>>> import numpy as np
>>> np.set_printoptions(precision=2, suppress=True, linewidth=120)
>>> A = np.load("a.npy")
>>> A
array([[-0.62,  1.46, -2.55],
       [-1.59, -1.81,  1.79],
       [ 0.74,  1.8 , -2.28],
       [ 2.26, -0.42,  1.93],
       [-1.37,  1.1 , -2.43],
       [ 1.87, -0.76,  2.22],
       [ 2.2 , -0.48,  1.99],
       [ 0.9 ,  1.82, -2.21],
       [ 2.78,  1.13, -0.08],
       [-1.95,  0.7 , -2.17]])
>>> rank = np.linalg.matrix_rank(A)
>>> print(rank)
2
>>> ns = np.linalg.svd(A)[2][rank:].T
>>> np.round(A @ ns, 2) + 0
array([[0.],
       [0.],
       [0.],
       [0.],
       [0.],
       [0.],
       [0.],
       [0.],
       [0.],
       [0.]])
>>> rng = np.random.default_rng(3)
>>> feats = rng.normal(size=(22, 3))
>>> feats = 5 * feats / np.linalg.norm(feats, axis=1, keepdims=True)
>>> print(feats)
[[ 3.09 -3.88  0.63]
 [-3.75 -2.99 -1.42]
 [-4.57 -0.52 -1.96]
 [ 4.96  0.34 -0.53]
 [-1.1  -2.61 -4.12]
 [-2.94  3.62 -1.79]
 [ 4.89 -1.02  0.12]
 [ 4.51  1.59 -1.47]
 [-0.45  1.34  4.8 ]
 [-1.26 -1.14  4.7 ]
 [-3.45 -1.14  3.44]
 [ 3.26  0.51  3.76]
 [-4.48  1.62 -1.52]
 [-4.56  0.76  1.91]
 [-1.91 -4.62  0.11]
 [-0.17  4.41  2.35]
 [ 0.84  4.85 -0.9 ]
 [-3.73  2.35  2.35]
 [-1.27 -4.64  1.36]
 [-4.73  1.31  0.93]
 [-4.31  0.16 -2.53]
 [ 1.61 -4.32 -1.94]]
>>> other = np.array([[-1, 3, 0], [1, 1, -2], [1, -2, 2]])
>>> np.einsum("ij,ij->i", feats, feats)
array([25., 25., 25., 25., 25., 25., 25., 25., 25., 25., 25., 25., 25., 25., 25., 25., 25., 25., 25., 25., 25., 25.])
>>> print(np.vstack([feats, other.T]).shape)
(25, 3)
>>> np.linalg.matrix_rank(feats @ other)
np.int64(3)
>>> Ac = feats - feats.mean(axis=1)
Traceback (most recent call last):
  File "<python-input-16>", line 1, in <module>
    Ac = feats - feats.mean(axis=1)
         ~~~~~~^~~~~~~~~~~~~~~~~~~~
ValueError: operands could not be broadcast together with shapes (22,3) (22,) 
>>> Ac = feats - feats.mean(axis=0)
>>> U, s, Vt = np.linalg.svd(Ac, full_matrices=False)
>>> np.linalg.matrix_rank(Ac)
np.int64(3)
>>> print(np.abs(Vt[0]).argmax())
0
>>> np.searchsorted(np.cumsum(s ** 2) / (s ** 2).sum(), 0.9) + 1
np.int64(3)
>>> round((s ** 2).sum() ** 2 / (s ** 4).sum(), 2)
np.float64(2.79)
>>> s ** 2 / (s ** 2).sum()
array([0.45, 0.32, 0.23])
>>> z = feats[:, 2] > np.median(feats[:, 2])
>>> f = feats[z].mean(axis=0) - feats[~z].mean(axis=0)
>>> f
array([0.25, 0.16, 4.04])
>>> (((feats - feats.mean(axis=0)) @ f > 0) == z).mean()
np.float64(1.0)
>>> Ac = feats - feats.mean(axis=0)
>>> V = np.linalg.svd(Ac)[2][:1]
>>> other = Ac - Ac @ V.T @ V
>>> print((Ac @ V.T).std(axis=0))
[3.29]
>>> round(np.linalg.norm(other) / np.linalg.norm(Ac), 2)
np.float64(0.74)
>>> M = np.array([[2, 0, 0, 0], [0, 1, 0, 0], [0, 0, 0, 0], [0, 0, 0, 3]])
>>> np.linalg.lstsq(M[:-1].T, M[-1])[2]
np.int32(2)
>>> M @ np.linalg.pinv(M) @ M
array([[2., 0., 0., 0.],
       [0., 1., 0., 0.],
       [0., 0., 0., 0.],
       [0., 0., 0., 3.]])
>>> print(np.unique(M.round(6), axis=0).shape)
(4, 4)
>>> np.abs(np.diag(np.linalg.qr(M)[1])) > 1e-9
array([ True,  True, False,  True])
>>> round(np.linalg.norm(M, 2) / np.linalg.norm(M), 2)
np.float64(0.8)
>>> print(np.linalg.matrix_rank(M, rtol=0.1))
3
>>> rank = np.linalg.matrix_rank(M)
>>> rank
np.int64(3)
>>> ns = np.linalg.svd(M)[2][rank:].T
>>> ns @ ns.T
array([[0., 0., 0., 0.],
       [0., 0., 0., 0.],
       [0., 0., 1., 0.],
       [0., 0., 0., 0.]])
>>> ns[:, 0] / ns[np.abs(ns[:, 0]).round(6).argmax(), 0]
array([0., 0., 1., 0.])
>>> [int(np.linalg.matrix_rank(np.delete(M, i, axis=0))) for i in range(4)]
[2, 2, 3, 2]
>>> print([int(np.linalg.matrix_rank(M[:i])) for i in range(1, len(M) + 1)])
[1, 2, 2, 3]
>>> np.allclose(M @ ns, 0)
True
>>> np.linalg.matrix_rank(M.T @ M), np.linalg.matrix_rank(M @ M.T)
(np.int64(3), np.int64(3))
>>> x = np.array([2, 2, 2, 1])
>>> a = np.maximum(M @ x, 0)
>>> np.maximum(M @ x, 0) - np.maximum(-M @ x, 0)
array([4, 2, 0, 3])
>>> M * (a > 1e-9)[:, None]
array([[2, 0, 0, 0],
       [0, 1, 0, 0],
       [0, 0, 0, 0],
       [0, 0, 0, 3]])
>>> M.T @ a
array([8, 2, 0, 9])
>>> print(np.tanh(M @ x))
[1.   0.96 0.   1.  ]
>>> np.flatnonzero(a > 1e-9)
array([0, 1, 3])
>>> U, s, Vt = np.linalg.svd(M)
>>> V = Vt[:(s > 1e-8).sum()]
>>> x = M[0] + 3 * M[3] + rng.integers(2) * np.eye(4)[2]
>>> x
array([2., 0., 1., 9.])
>>> print(np.linalg.matrix_rank(np.vstack([M, x])))
4
>>> print(round(np.linalg.norm(x - V.T @ V @ x), 2))
1.0
>>> np.allclose(V.T @ V @ x, x)
False
>>> V.T @ V
array([[1., 0., 0., 0.],
       [0., 1., 0., 0.],
       [0., 0., 0., 0.],
       [0., 0., 0., 1.]])
>>> z = rng.integers(0, 3, 4)
>>> W0 = np.array([[0, -1, 1, 0], [-2, -1, 1, 0], [1, -1, 0, 0], [0, 2, -1, 1]]) * (z[:, None] == z)
>>> print(W0)
[[ 0  0  0  0]
 [ 0 -1  1  0]
 [ 0 -1  0  0]
 [ 0  2 -1  1]]
>>> U, s, Vt = np.linalg.svd(W0)
>>> np.argmax(s[:-1] / (s[1:] + 1e-6)) + 1
np.int64(3)
>>> other = U[:, :3] @ np.diag(s[:3]) @ Vt[:3]
>>> np.linalg.matrix_rank(W0, rtol=0.05)
np.int64(3)
>>> round(float(np.linalg.norm(W0 - other, 2)), 2), s[3]
(0.0, np.float64(0.0))
>>> print(other.round(2) + 0)
[[ 0.  0.  0.  0.]
 [ 0. -1.  1.  0.]
 [ 0. -1.  0.  0.]
 [ 0.  2. -1.  1.]]
>>> print(round(float(np.abs(W0 - other).max()), 2))
0.0
>>> np.linalg.matrix_rank(other)
np.int64(3)
>>> round(np.linalg.norm(W0 - other) / np.linalg.norm(W0), 2)
np.float64(0.0)
>>> cent = np.sign(np.array([[-4, 1, -2, 3], [3, 0, 1, -4], [-2, 1, -4, -3], [-3, -1, 4, -1]]))
>>> other = (np.tril(cent, -1) + np.eye(4)) @ (np.triu(cent, 1) + np.eye(4))
>>> vals = np.array([2, 0, 0, -1])
>>> K = np.rint(other * vals @ np.linalg.inv(other)) + 0
>>> K
array([[ 14.,  -8.,   5.,  -1.],
       [ 12.,  -6.,   4.,   0.],
       [-18.,  12.,  -7.,   3.],
       [-12.,   6.,  -4.,   0.]])
>>> np.allclose(K @ K.T, K.T @ K)
False
>>> np.linalg.matrix_power(K, 2)
array([[ 22., -10.,   7.,   1.],
       [ 24., -12.,   8.,   0.],
       [-18.,   6.,  -5.,  -3.],
       [-24.,  12.,  -8.,   0.]])
>>> K.inv()
Traceback (most recent call last):
  File "<python-input-83>", line 1, in <module>
    K.inv()
    ^^^^^
AttributeError: 'numpy.ndarray' object has no attribute 'inv'
>>> K @ K
array([[ 22., -10.,   7.,   1.],
       [ 24., -12.,   8.,   0.],
       [-18.,   6.,  -5.,  -3.],
       [-24.,  12.,  -8.,   0.]])
>>> print(np.trace(K))
1.0
>>> (K + K.T) / 2
array([[14. ,  2. , -6.5, -6.5],
       [ 2. , -6. ,  8. ,  3. ],
       [-6.5,  8. , -7. , -0.5],
       [-6.5,  3. , -0.5,  0. ]])
>>> np.allclose(K, K.T)
False
>>> np.round(np.linalg.det(K), 2)
np.float64(-0.0)
